% python3 -q
>>> import numpy as np
>>> import numpy.linalg as la
>>> np.set_printoptions(precision=3, suppress=True, linewidth=120, floatmode="fixed")
>>> def tidy(a):
...     return np.round(a, 3) + 0
... 
>>> K = np.load("out3.npy")
>>> print(K)
[[-1.408 -5.486 -2.119]
 [ 2.852 -6.894  0.282]
 [-1.345 -5.299 -1.280]
 [-2.451 -4.776 -1.695]
 [-1.880 -5.725 -2.151]
 [-1.832 -2.928 -1.913]
 [ 3.164 -7.407  0.526]
 [-2.948 -5.935 -2.215]
 [-0.762 -4.452 -0.429]
 [-2.277 -3.983 -1.597]
 [ 4.042 -6.962  0.788]]
>>> d = la.norm(K[:, None] - K[None], axis=-1)
>>> print((d + 1e9 * np.eye(11)).round(6).argmin(axis=1))
[4 6 0 9 0 9 1 4 2 3 6]
>>> print(np.unravel_index(d.round(6).argmax(), d.shape))
(np.int64(7), np.int64(10))
>>> print(d.shape)
(11, 11)
>>> Ac = (K - K.mean(axis=0)) / K.std(axis=0)
>>> print(tidy(Ac.std(axis=0)))
[1.000 1.000 1.000]
>>> coef = la.lstsq(np.delete(Ac, 0, axis=1), Ac[:, 0])[0]
>>> print(tidy(coef))
[-0.232  0.799]
>>> X = np.loadtxt("layer3.csv", delimiter=",")
>>> print(X)
[[4.000 2.000 4.000 2.000]
 [4.000 2.000 4.000 2.000]
 [4.000 2.000 4.000 2.000]
 [4.000 2.000 4.000 2.000]]
>>> # null space of dimension 3
>>> left, sv, Vh = la.svd(X)
>>> print(tidy(sv))
[12.649  0.000  0.000  0.000]
>>> B = left[:, :1] @ np.diag(sv[:1]) @ Vh[:1]
>>> print(tidy(la.norm(X - B) / la.norm(X)))
0.0
>>> print(tidy(B))
[[4.000 2.000 4.000 2.000]
 [4.000 2.000 4.000 2.000]
 [4.000 2.000 4.000 2.000]
 [4.000 2.000 4.000 2.000]]
>>> print(tidy(np.abs(X - B).max()))
0.0
>>> arr = np.load("block5.npy")
>>> print(arr)
[[1 0 0]
 [0 0 4]
 [0 2 0]]
>>> print((arr != 0).astype(int))
[[1 0 0]
 [0 0 1]
 [0 1 0]]
>>> print(arr @ arr)
[[1 0 0]
 [0 8 0]
 [0 0 8]]
>>> A = np.array([[0, 3, 0], [0, 3, 0], [2, 3, 0], [0, 0, 0]])
>>> theta = np.radians(163)
>>> Rm = np.eye(3)
>>> Rm[0, 0] = Rm[2, 2] = np.cos(theta)
>>> Rm[0, 2], Rm[2, 0] = -np.sin(theta), np.sin(theta)
>>> print(tidy(Rm))
[[-0.956  0.000 -0.292]
 [ 0.000  1.000  0.000]
 [ 0.292  0.000 -0.956]]
>>> B = A @ Rm.T
>>> print(tidy(la.det(Rm)), tidy(np.trace(Rm)))
1.0 -0.913
>>> print(tidy(B))
[[ 0.000  3.000  0.000]
 [ 0.000  3.000  0.000]
 [-1.913  3.000  0.585]
 [ 0.000  0.000  0.000]]
>>> print(tidy(la.svd(A, compute_uv=False)), tidy(la.svd(B, compute_uv=False)))
[5.336 1.590 0.000] [5.336 1.590 0.000]
>>> print(la.lstsq(A[:-1].T, A[-1])[2])
2
>>> print(tidy(np.trace(la.pinv(A) @ A)))
2.0
>>> print(np.allclose(A[:-1].T @ la.lstsq(A[:-1].T, A[-1])[0], A[-1]))
True
>>> print(tidy(A @ la.pinv(A) @ A))
[[0.000 3.000 0.000]
 [0.000 3.000 0.000]
 [2.000 3.000 0.000]
 [0.000 0.000 0.000]]
>>> left, sv, Vh = la.svd(A)
>>> evecs = Vh[:(sv > 1e-8).sum()]
>>> rng = np.random.default_rng(64671)
>>> x = A[3] + -3 * A[1] + rng.integers(2) * np.eye(3)[1]
>>> print(x)
[ 0.000 -8.000  0.000]
>>> print(tidy(evecs.T @ evecs))
[[1.000 0.000 0.000]
 [0.000 1.000 0.000]
 [0.000 0.000 0.000]]
>>> m1 = np.load("data.npy")
>>> print(tidy(m1))
[[ 0.973  0.133 -0.187]
 [ 0.133  0.333  0.933]
 [-0.187  0.933 -0.307]]
>>> def softmax(z):
...     e = np.exp(z - z.max(axis=-1, keepdims=True))
...     return e / e.sum(axis=-1, keepdims=True)
... 
>>> print(tidy(softmax(10 * m1[1])))
[0.000 0.002 0.997]
>>> scores = m1 @ m1.T / np.sqrt(3)
>>> print(tidy(softmax(scores)[1] @ m1))
[0.271 0.439 0.309]
>>> print(tidy(np.sort(np.abs(la.eigvals(m1)))))
[1.000 1.000 1.000]
>>> print(tidy(la.matrix_power(m1, 3)))
[[ 0.973  0.133 -0.187]
 [ 0.133  0.333  0.933]
 [-0.187  0.933 -0.307]]
>>> print((m1 - m1.T) / 2)
[[0.000 0.000 0.000]
 [0.000 0.000 0.000]
 [0.000 0.000 0.000]]
>>> print(tidy((m1 + m1.T) / 2))
[[ 0.973  0.133 -0.187]
 [ 0.133  0.333  0.933]
 [-0.187  0.933 -0.307]]
>>> print(tidy(la.det(m1)))
-1.0
>>> print(np.trace(m1))
1.0
>>> w, evecs = la.eigh(m1)
>>> print(tidy(evecs.T @ evecs))
[[1.000 0.000 0.000]
 [0.000 1.000 0.000]
 [0.000 0.000 1.000]]
>>> print((w > 1e-8).sum(), (w < -1e-8).sum())
2 1
>>> print(tidy(la.eigvalsh(m1 @ m1)))
[1.000 1.000 1.000]
>>> f = np.array([1, 2, 1])
>>> B = m1 + np.outer(f, np.eye(3)[0])
>>> print(tidy(la.det(B) / la.det(m1)), tidy(1 + la.solve(m1, f)[0]))
2.053 2.053
>>> print(la.matrix_rank(la.inv(B) - la.inv(m1), tol=1e-8))
1
>>> print(la.matrix_rank(B - m1))
1
>>> print(tidy(B))
[[ 1.973  0.133 -0.187]
 [ 2.133  0.333  0.933]
 [ 0.813  0.933 -0.307]]
>>> q = B.astype(float).copy()
>>> for j in range(3):
...     q[:, j] -= q[:, :j] @ (q[:, :j].T @ q[:, j])
...     q[:, j] /= la.norm(q[:, j])
... 
>>> print(tidy(q.T @ B))
[[ 3.018  0.574  0.455]
 [ 0.000  0.819 -0.319]
 [ 0.000  0.000  0.831]]
>>> print(tidy(q))
[[ 0.654 -0.296 -0.696]
 [ 0.707 -0.089  0.702]
 [ 0.270  0.951 -0.151]]
>>> mat = np.load("case10.npy")
>>> print(tidy(mat))
[[ 0.994 -0.032  0.082  0.070]
 [-0.032  0.842  0.411  0.348]
 [ 0.082  0.411 -0.070 -0.905]
 [ 0.070  0.348 -0.905  0.234]]
>>> print(tidy(la.norm(mat) ** 2 / la.norm(mat, 2) ** 2))
4.0
>>> print(tidy(la.norm(mat, axis=1)))
[1.000 1.000 1.000 1.000]
>>> print(tidy(la.norm(mat, "nuc")))
4.0
>>> print(tidy(la.norm(mat, 2)))
1.0
>>> w, evecs = la.eigh(mat)
>>> print(tidy(evecs @ np.diag(w) @ evecs.T))
[[ 0.994 -0.032  0.082  0.070]
 [-0.032  0.842  0.411  0.348]
 [ 0.082  0.411 -0.070 -0.905]
 [ 0.070  0.348 -0.905  0.234]]
>>> print(tidy(evecs.T @ evecs))
[[1.000 0.000 0.000 0.000]
 [0.000 1.000 0.000 0.000]
 [0.000 0.000 1.000 0.000]
 [0.000 0.000 0.000 1.000]]
>>> print(np.unique(w.round(6) + 0, return_counts=True)[1])
[1 3]
>>> print(tidy(w))
[-1.000  1.000  1.000  1.000]
>>> print(tidy(la.svd(arr, compute_uv=False)))
[4.000 2.000 1.000]
>>> print(arr @ arr.T)
[[ 1  0  0]
 [ 0 16  0]
 [ 0  0  4]]
>>> t3 = np.stack([mat, 3 * mat, mat[::-1]])
>>> print(la.matrix_rank(t3))
[4 4 4]
>>> print(t3.shape)
(3, 4, 4)
>>> print(la.matrix_rank(t3.reshape(3, -1)))
2
>>> E = np.loadtxt("a.csv", delimiter=",")
>>> print(E)
[[ 0.000  0.000  2.000]
 [ 8.000  0.000  0.000]
 [12.000  0.000  0.000]
 [ 0.000  0.000  2.000]
 [ 0.000  0.000  2.000]
 [12.000  0.000  0.000]
 [ 0.000  0.000  2.000]
 [ 8.000  0.000  0.000]
 [ 8.000  0.000  0.000]
 [ 0.000  0.000  2.000]
 [ 8.000  0.000  0.000]
 [ 0.000  0.000  2.000]
 [ 0.000  0.000  2.000]
 [ 4.000  0.000  1.000]
 [ 8.000  0.000  0.000]
 [ 0.000  0.000  2.000]]
>>> cov = E.T @ E
>>> print((E @ E.T).shape)
(16, 16)
>>> print(tidy(la.svd(E, compute_uv=False) ** 2))
[624.027  32.973   0.000]
>>> print(np.allclose(cov, cov.T))
True
>>> print(np.diag(cov))
[624.000   0.000  33.000]
>>> print(cov)
[[624.000   0.000   4.000]
 [  0.000   0.000   0.000]
 [  4.000   0.000  33.000]]
>>> print(tidy(la.norm(cov) ** 2 / la.norm(cov, 2) ** 2))
1.003
>>> print(tidy(la.norm(cov[2] - cov[0])))
620.678
>>> r = la.matrix_rank(E)
>>> print(r)
2
>>> ns = la.svd(E)[2][r:].T
>>> print(ns @ ns.T)
[[0.000 0.000 0.000]
 [0.000 1.000 0.000]
 [0.000 0.000 0.000]]
>>> print(ns.shape)
(3, 1)
>>> print([int(la.matrix_rank(np.delete(E, i, axis=0))) for i in range(16)])
[2, 2, 2, 2, 2, 2, 2, 2, 2, 2, 2, 2, 2, 2, 2, 2]
>>> print(np.allclose(E @ ns, 0))
True
>>> print([int(la.matrix_rank(E[:i])) for i in range(1, len(E) + 1)])
[1, 2, 2, 2, 2, 2, 2, 2, 2, 2, 2, 2, 2, 2, 2, 2]
>>> left, sv, Vh = la.svd(E)
>>> print(np.argmax(sv[:-1] / (sv[1:] + 1e-6)) + 1)
2
>>> B = left[:, :2] @ np.diag(sv[:2]) @ Vh[:2]
>>> print(tidy(la.norm(E - B, 2)), sv[2])
0.0 0.0
>>> print(la.matrix_rank(E, rtol=0.05))
2
>>> print(tidy(np.abs(E - B).max()))
0.0
>>> W0 = np.loadtxt("dump.csv", delimiter=",")
>>> print(W0)
[[1.000 0.500 0.250]
 [0.500 1.000 0.500]
 [0.250 0.500 1.000]]
>>> # symmetric, so the eigenvalues are real
>>> f, v = W0[0], W0[1]
>>> print(f @ v)
1.125
>>> p = (f @ v) / (f @ f) * f
>>> print(tidy(v - p))
[-0.357  0.571  0.286]
>>> print(np.outer(f, v))
[[0.500 1.000 0.500]
 [0.250 0.500 0.250]
 [0.125 0.250 0.125]]
>>> print(np.allclose(W0 @ W0.T, W0.T @ W0))
True
>>> print(tidy(W0 @ W0))
[[1.312 1.125 0.750]
 [1.125 1.500 1.125]
 [0.750 1.125 1.312]]
>>> print((W0 - W0.T) / 2)
[[0.000 0.000 0.000]
 [0.000 0.000 0.000]
 [0.000 0.000 0.000]]
>>> print(tidy(np.sort(np.abs(la.eigvals(W0)))))
[0.407 0.750 1.843]
>>> print(tidy(la.matrix_power(W0, 3)))
[[2.062 2.156 1.641]
 [2.156 2.625 2.156]
 [1.641 2.156 2.062]]
>>> print(np.allclose(W0, W0.T))
True
>>> w, evecs = la.eigh(W0)
>>> x = np.array([0, 1, 0])
>>> print(x @ W0 @ x)
1.0
>>> print(tidy(evecs * np.maximum(w, 0) @ evecs.T))
[[1.000 0.500 0.250]
 [0.500 1.000 0.500]
 [0.250 0.500 1.000]]
>>> print(tidy(evecs * np.abs(w) @ evecs.T))
[[1.000 0.500 0.250]
 [0.500 1.000 0.500]
 [0.250 0.500 1.000]]
>>> print((np.sign(evecs[:, -1].round(6)) == np.sign(evecs[0, -1].round(6))).astype(int))
[1 1 1]
>>> print(np.abs(W0).sum(axis=1).max(), tidy(np.abs(w).max()))
2.0 1.843
>>> print(x @ W0 @ x / (x @ x), tidy(w[0]), tidy(w[-1]))
1.0 0.407 1.843
>>> print(tidy(la.eigvalsh(W0[1:, 1:])))
[0.500 1.500]
